$ python -q
>>> import numpy as np
>>> np.set_printoptions(suppress=True, linewidth=140)
>>> M = np.loadtxt("mat.csv", delimiter=",")
>>> print(M)
[[ 1.6  2.5  1.  -2.5 -0.2  1.1  0.4 -1.5  0.8  0.8  0.2]
 [ 0.  -0.2 -0.7  0.4  0.2  2.5 -0.2  0.3 -0.5 -0.2  2.2]
 [ 1.4 -0.2  0.3 -1.5  0.6 -1.   1.   1.1 -0.1 -2.6  0.2]
 [-0.2 -0.9 -0.3  0.2 -0.6  0.8  0.6 -0.6 -0.6 -0.3  0.8]
 [ 1.6  1.4  0.9 -1.4 -1.8 -0.4 -0.2 -0.9 -1.7 -1.4  0.6]
 [-1.4 -0.2  1.   1.8  0.3  2.   2.1 -1.6 -1.5  0.1  2.4]
 [ 1.8 -1.5 -0.2 -2.5 -1.2  1.1  0.  -0.8 -0.4  1.2  0.6]
 [ 0.4 -0.7 -0.5 -1.2  1.7  2.  -2.4 -1.1 -1.2 -0.5  1.5]
 [-0.5  0.8  0.4  0.4 -0.2  1.7 -0.9 -0.1  1.3  1.4  0. ]
 [ 0.   0.4 -0.7 -0.4  0.3  0.1 -0.3  0.5 -0.4 -1.1 -0.6]
 [-0.4  1.4  3.3  0.1  1.6  0.6  0.1  0.3 -1.6 -0.6  0.1]
 [ 0.8 -0.3 -0.4 -0.3 -0.4 -0.6  0.3 -1.  -0.6 -0.9  0.6]
 [ 1.  -0.9 -0.7 -0.5 -2.   1.4 -0.2  0.1  0.1  1.   1. ]
 [ 1.2  0.  -1.3 -1.7  2.2 -0.5  0.1  1.  -1.2  0.2  0.8]
 [ 0.9 -1.   0.7 -1.3 -0.2 -0.5 -1.   0.7 -0.8  1.2  0.7]
 [ 0.   0.2 -0.2 -0.2  0.7 -0.1 -0.8  1.3  0.3  0.1 -0.7]
 [ 0.8  0.3 -1.5 -0.3 -0.2  1.2 -1.7 -0.4  0.2  2.3  1.8]
 [-0.3 -0.7 -1.1  0.3  0.4 -0.5  0.4 -0.5 -0.6  0.6 -1.1]
 [-0.9  0.7  0.5  0.5  0.   1.1  0.   0.1 -0.3  0.6 -0.3]
 [ 0.9  1.5 -2.9 -0.9  1.3 -1.4 -0.7  0.4  0.3  1.1 -1.9]
 [ 0.8 -0.2 -1.8 -1.6 -0.6 -1.3 -0.8 -0.2 -0.8  1.2  0.1]]
>>> vec = np.array([2, 2, 0, 0, 1, 1, 1, 1, 0, 1, 1])
>>> y = M @ vec
>>> c, lr = np.zeros(11), 1 / np.linalg.norm(M, 2) ** 2
>>> for i in range(8):
...     c -= lr * M.T @ (M @ c - y)
...     if i % 2 == 0: print(i, round(np.linalg.norm(M @ c - y), 1))
... 
0 8.8
2 5.4
4 4.0
6 3.1
>>> print(round(np.linalg.cond(M), 1))
9.3
>>> print(c.round(1) + 0)
[ 0.9  1.8  0.  -0.8  0.9  0.9  0.6  0.5  0.1  0.7  0.9]
>>> F = np.load("x.npy")
>>> print(F)
[[ 2  0  2  0  2]
 [-6 -8 -6 -8 -6]
 [ 2  0  2  0  2]
 [10  8 10  8 10]
 [11  9 11  9 11]
 [-3 -5 -3 -5 -3]
 [ 9  7  9  7  9]]
>>> # rows and columns are dependent
>>> other = F[0, 0] * F[1:] - np.outer(F[1:, 0], F[0])
>>> print(other)
[[  0 -16   0 -16   0]
 [  0   0   0   0   0]
 [  0  16   0  16   0]
 [  0  18   0  18   0]
 [  0 -10   0 -10   0]
 [  0  14   0  14   0]]
>>> print(np.linalg.matrix_rank(other), np.linalg.matrix_rank(F))
1 2
>>> print(F[:, 0] / F[0, 0])
[ 1.  -3.   1.   5.   5.5 -1.5  4.5]
>>> rk = np.linalg.matrix_rank(other)
>>> print(rk)
1
>>> N = np.linalg.svd(other)[2][rk:].T
>>> print([int(np.linalg.matrix_rank(other[:, :j + 1])) for j in range(5)])
[0, 1, 1, 1, 1]
>>> print(np.allclose(other @ N, 0))
True
>>> print([int(np.linalg.matrix_rank(np.delete(other, i, axis=0))) for i in range(6)])
[1, 1, 1, 1, 1, 1]
>>> print(np.linalg.matrix_rank(other.T @ other), np.linalg.matrix_rank(other @ other.T))
1 1
>>> print([int(np.linalg.matrix_rank(other[:i])) for i in range(1, len(other) + 1)])
[1, 1, 1, 1, 1, 1]
>>> r0 = np.array([4, 1])
>>> print(np.polyval(r0, F[4]))
[45 37 45 37 45]
>>> print(np.cross(F[4, :3], F[6, :3]))
[ 4  0 -4]
>>> print(np.convolve(F[4], r0))
[44 47 53 47 53 11]
>>> print(np.round(F @ np.linalg.pinv(F) @ F, 1) + 0)
[[ 2.  0.  2.  0.  2.]
 [-6. -8. -6. -8. -6.]
 [ 2.  0.  2.  0.  2.]
 [10.  8. 10.  8. 10.]
 [11.  9. 11.  9. 11.]
 [-3. -5. -3. -5. -3.]
 [ 9.  7.  9.  7.  9.]]
>>> print(round(np.trace(np.linalg.pinv(F) @ F), 1))
2.0
>>> print(round(np.linalg.norm(F[6] - F[1]), 1))
33.5
>>> print(np.round(np.linalg.norm(F, axis=1), 1))
[ 3.5 15.4  3.5 20.7 22.9  8.8 18.5]
>>> print(round(float(np.linalg.norm(F[6], 1)), 1), round(float(np.linalg.norm(F[6], np.inf)), 1))
41.0 9.0
>>> print(round(float(np.linalg.norm(F, 1)), 1), np.round(np.linalg.norm(F, np.inf), 1))
43.0 51.0
>>> print(F[6] @ F[1])
-274
>>> print(round(np.linalg.norm(F) ** 2 / np.linalg.norm(F, 2) ** 2, 1))
1.0
>>> print(round(np.linalg.norm(F, "nuc"), 1))
45.3
>>> X = np.load("layer10.npy")
>>> print(X)
[[ 1.  4.  0.  0.  0.  0.  0.  0.  0.]
 [ 4.  0.  4.  0.  0.  0.  0.  0.  0.]
 [ 0.  4. -1.  4.  0.  0.  0.  0.  0.]
 [ 0.  0.  4. -1.  4.  0.  0.  0.  0.]
 [ 0.  0.  0.  4. -2.  4.  0.  0.  0.]
 [ 0.  0.  0.  0.  4.  2.  4.  0.  0.]
 [ 0.  0.  0.  0.  0.  4. -1.  4.  0.]
 [ 0.  0.  0.  0.  0.  0.  4.  2.  4.]
 [ 0.  0.  0.  0.  0.  0.  0.  4.  2.]]
>>> # symmetric, so the eigenvalues are real
>>> Q, Rm = np.linalg.qr(X)
>>> print(Q.round(1) + 0)
[[-0.2  0.7  0.   0.4 -0.2 -0.3  0.2  0.2  0.3]
 [-1.  -0.2  0.  -0.1  0.   0.1  0.  -0.1 -0.1]
 [ 0.   0.7  0.  -0.4  0.2  0.3 -0.2 -0.2 -0.3]
 [ 0.   0.   1.   0.   0.   0.   0.   0.   0. ]
 [ 0.   0.   0.  -0.8 -0.2 -0.3  0.2  0.2  0.3]
 [ 0.   0.   0.   0.   1.  -0.2  0.1  0.1  0.2]
 [ 0.   0.   0.   0.   0.  -0.8 -0.2 -0.3 -0.4]
 [ 0.   0.   0.   0.   0.   0.   0.9 -0.2 -0.3]
 [ 0.   0.   0.   0.   0.   0.   0.  -0.8  0.6]]
>>> print(np.round(abs(Rm[0, 0]), 1), np.round(np.linalg.norm(X[:, 0]), 1))
4.1 4.1
>>> print(np.round(Q.T @ Q, 1) + 0)
[[1. 0. 0. 0. 0. 0. 0. 0. 0.]
 [0. 1. 0. 0. 0. 0. 0. 0. 0.]
 [0. 0. 1. 0. 0. 0. 0. 0. 0.]
 [0. 0. 0. 1. 0. 0. 0. 0. 0.]
 [0. 0. 0. 0. 1. 0. 0. 0. 0.]
 [0. 0. 0. 0. 0. 1. 0. 0. 0.]
 [0. 0. 0. 0. 0. 0. 1. 0. 0.]
 [0. 0. 0. 0. 0. 0. 0. 1. 0.]
 [0. 0. 0. 0. 0. 0. 0. 0. 1.]]
>>> E = np.load("out8.npy")
>>> print(E)
[[ -5.1  13.7   2.7 -18.9 -13.6   6.7   7.4   8.1  -0.3 -27.1]
 [ -4.8  14.1  -0.9 -18.  -12.3   4.5   8.4   7.8   0.1 -28.1]
 [ -4.5  15.1   0.5 -18.6 -14.    6.6   8.6   7.3  -0.8 -28.7]
 [ -4.5  15.    2.7 -18.3 -12.7   5.7   7.3   7.7  -1.1 -28.9]
 [ 10.7 -13.2   2.  -23.6   1.6 -31.4  45.3  17.  -48.6  22.5]
 [  9.9 -11.2   1.4 -20.8   1.2 -30.2  44.1  17.4 -50.9  21.2]
 [ -3.9  14.    3.  -18.1 -13.8   6.1   9.4   8.8   1.3 -27.6]
 [  9.2 -10.6   2.3 -21.9   3.7 -29.7  43.1  18.4 -50.1  21.6]
 [ -1.2  13.5   2.6 -17.6 -13.    5.9   8.2   6.5  -0.6 -27.7]
 [ -4.1  12.8   3.5 -18.  -13.7   4.6   8.    9.4   0.4 -28.9]
 [ -3.3  13.5   2.1 -17.7 -13.8   7.2   7.5   7.2   1.1 -26.5]
 [ -4.6  15.5   0.9 -17.4 -14.6   5.7   8.8   8.5   0.  -27.6]
 [ -4.6  14.1   2.9 -18.  -14.5   5.3   7.6   9.4  -1.9 -27.4]
 [  8.9 -13.7   1.9 -22.3   2.8 -28.9  42.5  18.8 -49.7  22. ]
 [ 10.4 -11.4   2.5 -23.5   1.6 -28.5  45.7  17.3 -49.6  21.5]
 [ -5.5  13.5   1.7 -18.2 -15.    4.3   9.6   6.7   0.5 -26.7]
 [ -6.2  14.1   2.1 -18.4 -12.7   6.2   9.1   8.5   1.2 -27.9]
 [ -2.6  12.4   2.3 -17.7 -14.2   5.8   7.6   9.8   0.9 -29.4]
 [ -3.8  12.3   2.6 -18.  -13.7   5.4   7.6   7.3   0.1 -28.1]]
>>> P = E @ np.linalg.solve(E.T @ E, E.T)
>>> print(np.round(P @ E[:, 2], 1))
[ 2.7 -0.9  0.5  2.7  2.   1.4  3.   2.3  2.6  3.5  2.1  0.9  2.9  1.9  2.5  1.7  2.1  2.3  2.6]
>>> print(np.round(np.diag(P), 1))
[0.4 0.7 0.4 0.4 0.8 0.7 0.4 0.6 0.6 0.4 0.3 0.5 0.5 0.7 0.5 0.6 0.6 0.6 0.3]
>>> print(np.allclose(P @ P, P))
True
>>> print(np.round(np.linalg.eigvalsh(P), 1) + 0)
[0. 0. 0. 0. 0. 0. 0. 0. 0. 1. 1. 1. 1. 1. 1. 1. 1. 1. 1.]
>>> print(round(float(np.trace(P)), 1))
10.0
>>> other = np.c_[E[:, :6] @ np.array([[1, 2, -2, 0, 0, 2],
...     [2, -1, 1, 2, 0, -1],
...     [0, 1, 2, 2, -1, 1],
...     [-2, -2, -1, 1, 2, 2],
...     [-1, 1, -2, 2, 0, -1],
...     [0, 1, 1, -2, -1, 0]]), np.array([1, 9, 4, 6, -7, -7, -9, -9, -7, -3, -4, -5, -9, -7, -1, 7, -3, 7, 0])]
>>> print(other.round(1))
[[ 73.7   9.7  82.1 -26.7 -47.2 -45.4   1. ]
 [ 71.7   3.6  69.  -25.2 -39.6 -48.3   9. ]
 [ 76.9   6.2  78.3 -28.6 -44.3 -46.8   4. ]
 [ 74.8   8.3  78.8 -19.7 -45.  -45.2   6. ]
 [ 29.9  54.  -41.6  20.  -17.8 -12.2  -7. ]
 [ 27.9  45.  -40.   22.4 -12.8 -10.4  -7. ]
 [ 74.1   9.7  79.6 -23.9 -45.3 -41.2  -9. ]
 [ 28.1  49.1 -39.6  28.3 -16.4 -16.2  -9. ]
 [ 74.   14.8  70.6 -23.2 -43.7 -35.5  -7. ]
 [ 71.2   9.4  78.  -22.  -44.1 -39.8  -3. ]
 [ 72.9  10.8  76.8 -28.5 -44.7 -39.6  -4. ]
 [ 75.8   2.1  78.8 -25.2 -41.4 -44.   -5. ]
 [ 74.1   6.4  81.4 -23.6 -44.2 -41.9  -9. ]
 [ 23.3  51.9 -39.9  17.5 -17.6 -14.   -7. ]
 [ 33.   54.8 -35.4  18.9 -21.  -13.9  -1. ]
 [ 72.9   2.9  80.4 -26.4 -42.4 -44.2   7. ]
 [ 71.5   5.9  80.7 -23.8 -45.1 -48.5  -3. ]
 [ 71.8  11.7  74.1 -28.3 -43.5 -36.5   7. ]
 [ 70.5  10.4  75.9 -26.4 -44.  -39.6   0. ]]
>>> print(np.linalg.matrix_rank(np.c_[E, other]))
11
>>> print(np.round(np.linalg.norm(other - E @ np.linalg.lstsq(E, other)[0], axis=0), 1) + 0)
[ 0.   0.   0.   0.   0.   0.  17.2]
>>> print(np.round(np.linalg.lstsq(E, other[:, 0])[0], 1) + 0)
[ 1.  2.  0. -2. -1.  0.  0.  0.  0.  0.]
>>> print(np.round(np.linalg.norm(np.linalg.qr(E)[0].T @ other, axis=0) ** 2 / ((other ** 2).sum(axis=0) + 1e-12), 1))
[1.  1.  1.  1.  1.  1.  0.6]
>>> print(np.linalg.matrix_rank(other))
7
>>> print(round(np.linalg.norm(other, 2) / np.linalg.norm(other), 1))
0.9
>>> W0 = np.load("w.npy")
>>> print(W0)
[[ 0  2 -1  0  0 -2 -1 -2  0  0 -2 -1]
 [-1  2  2 -2 -2  0  2  2 -2 -2 -2  1]
 [ 2  0  1  1 -1 -1  0 -2  2  0  2  2]
 [-1  0 -2  2  2  1  2 -2  2  1  2 -2]
 [-1  0  2  0  1 -1 -2  1  1 -1  2  2]
 [ 1 -1 -1 -2  1 -2  1 -2 -1  0 -2 -1]
 [ 1  2  2  2 -1  2 -1 -2  2  2 -2  2]
 [ 1 -1 -1 -1 -1  1  2  0  0  2  1  0]
 [ 0  0 -1  1  1 -1 -2 -1 -2  0 -1 -2]
 [ 0  2 -1  0  0 -2 -1 -2  0  0 -2 -1]
 [ 2 -1 -1  2  1  2 -2  2  1  2  2  2]]
>>> print(np.allclose(W0[:-1].T @ np.linalg.lstsq(W0[:-1].T, W0[-1])[0], W0[-1]))
False
>>> print(np.round(W0 @ np.linalg.pinv(W0) @ W0, 1) + 0)
[[ 0.  2. -1.  0.  0. -2. -1. -2.  0.  0. -2. -1.]
 [-1.  2.  2. -2. -2.  0.  2.  2. -2. -2. -2.  1.]
 [ 2.  0.  1.  1. -1. -1.  0. -2.  2.  0.  2.  2.]
 [-1.  0. -2.  2.  2.  1.  2. -2.  2.  1.  2. -2.]
 [-1.  0.  2.  0.  1. -1. -2.  1.  1. -1.  2.  2.]
 [ 1. -1. -1. -2.  1. -2.  1. -2. -1.  0. -2. -1.]
 [ 1.  2.  2.  2. -1.  2. -1. -2.  2.  2. -2.  2.]
 [ 1. -1. -1. -1. -1.  1.  2.  0.  0.  2.  1.  0.]
 [ 0.  0. -1.  1.  1. -1. -2. -1. -2.  0. -1. -2.]
 [ 0.  2. -1.  0.  0. -2. -1. -2.  0.  0. -2. -1.]
 [ 2. -1. -1.  2.  1.  2. -2.  2.  1.  2.  2.  2.]]
>>> print(np.argsort(-np.linalg.norm(W0, axis=0).round(6), kind="stable")[:3])
[10  7  6]
>>> print(np.round(np.linalg.norm(W0, 2) / np.linalg.norm(W0), 1))
0.5
>>> print(np.linalg.matrix_rank(W0, rtol=0.1))
10
>>> print([round(float(x), 1) for x in np.linalg.svd(W0, compute_uv=False)[:3]])
[9.3, 8.1, 7.1]
>>> rng = np.random.default_rng(628)
>>> other = W0 + rng.integers(-2, 3, (11, 10)) @ rng.integers(-2, 3, (10, 12))
>>> print(other)
[[  4   1  -6 -10  -5   5   5  15   6  12   6   1]
 [  6   9  -3  -8 -11   4   3   3  -4  -2  -7   2]
 [-10 -12  15   5   9  -9   4   6  10   8   8   2]
 [  1  -8  -6   1   4  -7   1   4   4  -3   5   0]
 [ -6  -2  12   5  10  -3  -1   3  10   0  -4  -2]
 [ -9  -1  -3   5  -1   0   0  -5   1  -4  -2   2]
 [  9   1  -9   7   1   9   0   3   1   3   2   5]
 [ 10   2 -22  -3  -7   1  -5   2  -6  -1   6   3]
 [  0   1   4  -1  -1   2   1  -6   1  -8   0  -6]
 [  8  10  -8  -6  -8   4  -2  -6 -11   6   6  -1]
 [ -8  -6   6  -4   1  -8  -1  15  14   1  -6   5]]
>>> print(np.linalg.matrix_rank(other - W0, tol=1e-8))
10
>>> K = np.loadtxt("block15.csv", delimiter=",")
>>> print(K)
[[16.  0.  0.  0. 15.  0. 20. 15.  1.]
 [ 0.  0.  0.  4.  3.  5. 11.  6.  7.]
 [ 5.  0.  0.  1.  2.  0. 12.  7.  0.]
 [ 0.  1.  9.  0.  5. 19.  3.  0. 19.]
 [ 0.  3. 11.  0.  6. 22.  2.  0. 22.]
 [ 0.  2.  7.  0. 13. 22. 10.  5. 27.]
 [ 0.  3. 11.  0.  9. 25.  5.  0. 27.]
 [ 3.  0.  0.  0. 13.  3. 19. 14. 11.]
 [ 3.  1.  6.  0.  2. 10.  0.  0.  8.]
 [11.  0.  0.  0. 13.  3. 13.  8.  9.]
 [ 0.  0.  3.  5.  0.  2.  0.  0.  0.]
 [11.  0.  0.  0.  2.  0.  6.  1.  0.]
 [ 5.  3.  5.  0.  9. 13.  5.  0. 15.]
 [ 9.  0.  0.  0. 14.  0. 18. 13.  8.]
 [13.  1.  0.  0. 14.  4. 12.  7. 10.]
 [ 0.  2. 12.  0.  4. 23.  1.  0. 22.]
 [11.  0.  0.  0. 18.  2. 20. 15. 12.]
 [ 0.  0.  9.  0.  3. 18.  2.  0. 17.]
 [ 1.  0.  0.  0. 16. 14. 16. 11. 22.]
 [19.  0.  0.  0. 18.  0. 20. 15.  4.]
 [11.  0.  0.  0.  1.  0.  7.  2.  0.]
 [ 5.  0.  0.  3.  1.  0. 13.  8.  0.]
 [ 4.  2.  4.  0. 10. 13.  7.  2. 16.]
 [ 0.  0. 11.  7.  0. 18.  0.  0. 13.]
 [ 0.  0.  0.  0. 11.  4. 18. 13. 11.]
 [ 0.  0. 14.  6.  0. 20.  0.  0. 13.]
 [ 0.  0.  0.  1.  2.  1.  9.  4.  2.]
 [ 0.  0.  0.  0. 13. 12. 16. 11. 19.]
 [11.  0.  0.  0. 14.  0. 18. 13.  6.]
 [ 0.  0.  9.  5.  0.  8.  0.  0.  0.]
 [ 0.  0.  0.  6.  0.  6.  8.  3.  6.]]
>>> cen = K - K.mean(axis=0)
>>> U, sigma, VT = np.linalg.svd(cen, full_matrices=False)
>>> print(round((sigma ** 2).sum() ** 2 / (sigma ** 4).sum(), 1))
2.2
>>> print(np.round(np.abs(VT[-1]), 1) + 0)
[0.1 0.7 0.2 0.  0.1 0.1 0.4 0.5 0. ]
>>> print(np.abs(VT[0]).argmax())
5
>>> print((np.sign(U[:, 0]) == np.sign(U[0, 0])).astype(int))
[1 1 1 0 0 0 0 1 0 1 1 1 0 1 1 0 1 0 0 1 1 1 0 0 1 0 1 0 1 0 1]
>>> print(np.searchsorted(np.cumsum(sigma ** 2) / (sigma ** 2).sum(), 0.9) + 1)
2
>>> print(sigma.round(1))
[76.7 54.5 24.  14.2  8.6  7.7  4.2  3.9  2.3]
>>> print(np.round(VT[0] * np.sign(VT[0, np.abs(VT[0]).argmax()]), 1) + 0)
[-0.3  0.   0.3  0.  -0.2  0.6 -0.4 -0.3  0.4]
>>> print(np.round(cen.mean(axis=0), 1) + 0)
[0. 0. 0. 0. 0. 0. 0. 0. 0.]
>>> print(np.round(sigma ** 2 / (sigma ** 2).sum(), 1) + 0)
[0.6 0.3 0.1 0.  0.  0.  0.  0.  0. ]
>>> print(np.abs(U[:, 0]).argmax())
6
